% ipython --no-banner

In [1]: import numpy as np

In [2]: import numpy.linalg as la

In [3]: np.set_printoptions(precision=2, suppress=True, linewidth=100)

In [4]: A, _ = la.qr(np.array([[-0.9, 0.6, 0.1], [-0.2, 0.4, -0.5], [0.4, 0.6, 1.3]]))

In [5]: A
Out[5]: 
array([[-0.9 , -0.3 ,  0.32],
       [-0.2 , -0.38, -0.9 ],
       [ 0.4 , -0.87,  0.28]])

In [6]: # keeps lengths

In [7]: r0 = np.array([1, 1])

In [8]: print(np.polyval(r0, A[1]))
[0.8  0.62 0.1 ]

In [9]: x0 = np.array([7, 1, 7])

In [10]: rhs = A @ x0

In [11]: rhs
Out[11]: array([-4.3 , -8.1 ,  3.86])

In [12]: la.solve(A, A[:, 2])
Out[12]: array([-0., -0.,  1.])

In [13]: np.round(la.solve(A.T, A[1]), 2) + 0
Out[13]: array([0., 1., 0.])

In [14]: print(la.solve(A, -1 * rhs))
[-7. -1. -7.]

In [15]: la.solve(A, rhs + A[:, 1])
Out[15]: array([7., 2., 7.])

In [16]: la.solve(A, rhs)
Out[16]: array([7., 1., 7.])

In [17]: A @ A
Out[17]: 
array([[ 0.99,  0.1 ,  0.07],
       [-0.11,  0.99,  0.03],
       [-0.07, -0.03,  1.  ]])

In [18]: (A - A.T) / 2
Out[18]: 
array([[ 0.  , -0.05, -0.04],
       [ 0.05,  0.  , -0.01],
       [ 0.04,  0.01,  0.  ]])

In [19]: np.round(np.abs(la.eigvals(A)).max(), 2)
Out[19]: np.float64(1.0)

In [20]: np.round(la.det(A), 2)
Out[20]: np.float64(1.0)

In [21]: print(round(float(la.eigvals(A).sum().real), 2))
-1.0

In [22]: print(np.round(np.einsum("ij,ji->", A, A), 2))
2.98

In [23]: round(la.det(A.T), 2)
Out[23]: np.float64(1.0)

In [24]: round(float(la.det(2 * A)), 2), round(float(la.det(A)), 2)
Out[24]: (8.0, 1.0)

In [25]: la.eigvals(A)
Out[25]: array([ 1.+0.j  , -1.+0.07j, -1.-0.07j])

In [26]: np.kron(np.eye(2, dtype=int), A)
Out[26]: 
array([[-0.9 , -0.3 ,  0.32, -0.  , -0.  ,  0.  ],
       [-0.2 , -0.38, -0.9 , -0.  , -0.  , -0.  ],
       [ 0.4 , -0.87,  0.28,  0.  , -0.  ,  0.  ],
       [-0.  , -0.  ,  0.  , -0.9 , -0.3 ,  0.32],
       [-0.  , -0.  , -0.  , -0.2 , -0.38, -0.9 ],
       [ 0.  , -0.  ,  0.  ,  0.4 , -0.87,  0.28]])
